$ ipython --no-banner

In [1]: import numpy as np

In [2]: import numpy.linalg as la

In [3]: np.set_printoptions(suppress=True, linewidth=200)

In [4]: M = np.loadtxt("a.csv", delimiter=",")

In [5]: M.round(2)
Out[5]: 
array([[0.25, 0.17, 0.17, 0.17, 0.25],
       [0.11, 0.11, 0.11, 0.33, 0.33],
       [0.33, 0.17, 0.33, 0.  , 0.17],
       [0.33, 0.17, 0.17, 0.17, 0.17],
       [0.  , 0.27, 0.18, 0.18, 0.36]])

In [6]: vec = np.array([4, -2, 0, -1, -5])

In [7]: target = M @ vec

In [8]: target.round(2)
Out[8]: array([-0.75, -1.78,  0.17,  0.  , -2.55])

In [9]: np.round(la.solve(M.T, M[0]), 2)
Out[9]: array([ 1.,  0.,  0., -0.,  0.])

In [10]: G = M.T @ M

In [11]: np.round(np.trace(G), 2), np.round((M ** 2).sum(), 2)
Out[11]: (np.float64(1.24), np.float64(1.24))

In [12]: la.matrix_rank(G)
Out[12]: np.int64(5)

In [13]: G.round(2)
Out[13]: 
array([[0.3 , 0.17, 0.22, 0.13, 0.21],
       [0.17, 0.17, 0.17, 0.14, 0.23],
       [0.22, 0.17, 0.21, 0.13, 0.23],
       [0.13, 0.14, 0.13, 0.2 , 0.25],
       [0.21, 0.23, 0.23, 0.25, 0.36]])

In [14]: F = np.load("m.npy")

In [15]: F
Out[15]: 
array([[ 1,  0,  0,  0,  0,  0,  0,  0,  0,  0,  0,  0],
       [ 0,  0,  0,  0,  0,  0,  0,  0,  0,  0,  0,  0],
       [ 0,  0,  1,  0,  0,  0,  0,  0,  0,  0,  0,  0],
       [ 0,  0,  0, -2,  0,  0,  0,  0,  0,  0,  0,  0],
       [ 0,  0,  0,  0, -3,  0,  0,  0,  0,  0,  0,  0],
       [ 0,  0,  0,  0,  0, -3,  0,  0,  0,  0,  0,  0],
       [ 0,  0,  0,  0,  0,  0, -3,  0,  0,  0,  0,  0],
       [ 0,  0,  0,  0,  0,  0,  0, -2,  0,  0,  0,  0],
       [ 0,  0,  0,  0,  0,  0,  0,  0, -3,  0,  0,  0],
       [ 0,  0,  0,  0,  0,  0,  0,  0,  0,  1,  0,  0],
       [ 0,  0,  0,  0,  0,  0,  0,  0,  0,  0,  1,  0],
       [ 0,  0,  0,  0,  0,  0,  0,  0,  0,  0,  0,  3]])

In [16]: rng = np.random.default_rng(966)

In [17]: lab = rng.permutation(12)

In [18]: lab
Out[18]: array([ 9,  5,  6,  0,  4, 11,  3,  2,  8,  1,  7, 10])

In [19]: B = F[lab][:, lab]

In [20]: np.allclose(B, F)
Out[20]: False

In [21]: round(float(la.det(B)), 2), round(float(la.det(F[lab])), 2)
Out[21]: (0.0, 0.0)

In [22]: np.round(np.sort(np.abs(la.eigvals(B))), 2)
Out[22]: array([0., 1., 1., 1., 1., 2., 2., 3., 3., 3., 3., 3.])

In [23]: Uu, sv, VT = la.svd(F)

In [24]: V = VT[:(sv > 1e-8).sum()]

In [25]: vec = F[10] + 3 * F[4] + rng.integers(2) * np.eye(12)[2]

In [26]: vec
Out[26]: array([ 0.,  0.,  1.,  0., -9.,  0.,  0.,  0.,  0.,  0.,  1.,  0.])

In [27]: la.matrix_rank(np.vstack([F, vec]))
Out[27]: np.int64(11)

In [28]: V.T @ V
Out[28]: 
array([[1., 0., 0., 0., 0., 0., 0., 0., 0., 0., 0., 0.],
       [0., 0., 0., 0., 0., 0., 0., 0., 0., 0., 0., 0.],
       [0., 0., 1., 0., 0., 0., 0., 0., 0., 0., 0., 0.],
       [0., 0., 0., 1., 0., 0., 0., 0., 0., 0., 0., 0.],
       [0., 0., 0., 0., 1., 0., 0., 0., 0., 0., 0., 0.],
       [0., 0., 0., 0., 0., 1., 0., 0., 0., 0., 0., 0.],
       [0., 0., 0., 0., 0., 0., 1., 0., 0., 0., 0., 0.],
       [0., 0., 0., 0., 0., 0., 0., 1., 0., 0., 0., 0.],
       [0., 0., 0., 0., 0., 0., 0., 0., 1., 0., 0., 0.],
       [0., 0., 0., 0., 0., 0., 0., 0., 0., 1., 0., 0.],
       [0., 0., 0., 0., 0., 0., 0., 0., 0., 0., 1., 0.],
       [0., 0., 0., 0., 0., 0., 0., 0., 0., 0., 0., 1.]])

In [29]: np.flatnonzero(la.matrix_power((F != 0) + (F.T != 0) + np.eye(12), 12)[0])
Out[29]: array([0])

In [30]: (la.matrix_power((F != 0) + (F.T != 0) + np.eye(12), 12) > 0).astype(int)
Out[30]: 
array([[1, 0, 0, 0, 0, 0, 0, 0, 0, 0, 0, 0],
       [0, 1, 0, 0, 0, 0, 0, 0, 0, 0, 0, 0],
       [0, 0, 1, 0, 0, 0, 0, 0, 0, 0, 0, 0],
       [0, 0, 0, 1, 0, 0, 0, 0, 0, 0, 0, 0],
       [0, 0, 0, 0, 1, 0, 0, 0, 0, 0, 0, 0],
       [0, 0, 0, 0, 0, 1, 0, 0, 0, 0, 0, 0],
       [0, 0, 0, 0, 0, 0, 1, 0, 0, 0, 0, 0],
       [0, 0, 0, 0, 0, 0, 0, 1, 0, 0, 0, 0],
       [0, 0, 0, 0, 0, 0, 0, 0, 1, 0, 0, 0],
       [0, 0, 0, 0, 0, 0, 0, 0, 0, 1, 0, 0],
       [0, 0, 0, 0, 0, 0, 0, 0, 0, 0, 1, 0],
       [0, 0, 0, 0, 0, 0, 0, 0, 0, 0, 0, 1]])

In [31]: F @ F
Out[31]: 
array([[1, 0, 0, 0, 0, 0, 0, 0, 0, 0, 0, 0],
       [0, 0, 0, 0, 0, 0, 0, 0, 0, 0, 0, 0],
       [0, 0, 1, 0, 0, 0, 0, 0, 0, 0, 0, 0],
       [0, 0, 0, 4, 0, 0, 0, 0, 0, 0, 0, 0],
       [0, 0, 0, 0, 9, 0, 0, 0, 0, 0, 0, 0],
       [0, 0, 0, 0, 0, 9, 0, 0, 0, 0, 0, 0],
       [0, 0, 0, 0, 0, 0, 9, 0, 0, 0, 0, 0],
       [0, 0, 0, 0, 0, 0, 0, 4, 0, 0, 0, 0],
       [0, 0, 0, 0, 0, 0, 0, 0, 9, 0, 0, 0],
       [0, 0, 0, 0, 0, 0, 0, 0, 0, 1, 0, 0],
       [0, 0, 0, 0, 0, 0, 0, 0, 0, 0, 1, 0],
       [0, 0, 0, 0, 0, 0, 0, 0, 0, 0, 0, 9]])

In [32]: (F != 0).astype(int)
Out[32]: 
array([[1, 0, 0, 0, 0, 0, 0, 0, 0, 0, 0, 0],
       [0, 0, 0, 0, 0, 0, 0, 0, 0, 0, 0, 0],
       [0, 0, 1, 0, 0, 0, 0, 0, 0, 0, 0, 0],
       [0, 0, 0, 1, 0, 0, 0, 0, 0, 0, 0, 0],
       [0, 0, 0, 0, 1, 0, 0, 0, 0, 0, 0, 0],
       [0, 0, 0, 0, 0, 1, 0, 0, 0, 0, 0, 0],
       [0, 0, 0, 0, 0, 0, 1, 0, 0, 0, 0, 0],
       [0, 0, 0, 0, 0, 0, 0, 1, 0, 0, 0, 0],
       [0, 0, 0, 0, 0, 0, 0, 0, 1, 0, 0, 0],
       [0, 0, 0, 0, 0, 0, 0, 0, 0, 1, 0, 0],
       [0, 0, 0, 0, 0, 0, 0, 0, 0, 0, 1, 0],
       [0, 0, 0, 0, 0, 0, 0, 0, 0, 0, 0, 1]])

In [33]: arr = np.eye(5, dtype=int)[rng.permutation(5)] * np.array([2, 0, 1, 1, 1])

In [34]: arr
Out[34]: 
array([[0, 0, 0, 0, 0],
       [2, 0, 0, 0, 0],
       [0, 0, 0, 1, 0],
       [0, 0, 1, 0, 0],
       [0, 0, 0, 0, 1]])

In [35]: np.flatnonzero(la.matrix_power((arr != 0) + (arr.T != 0) + np.eye(5), 5)[0])
Out[35]: array([0, 1])

In [36]: np.round(np.sort(la.eigvals(arr).real), 2)
Out[36]: array([-1.,  0.,  0.,  1.,  1.])
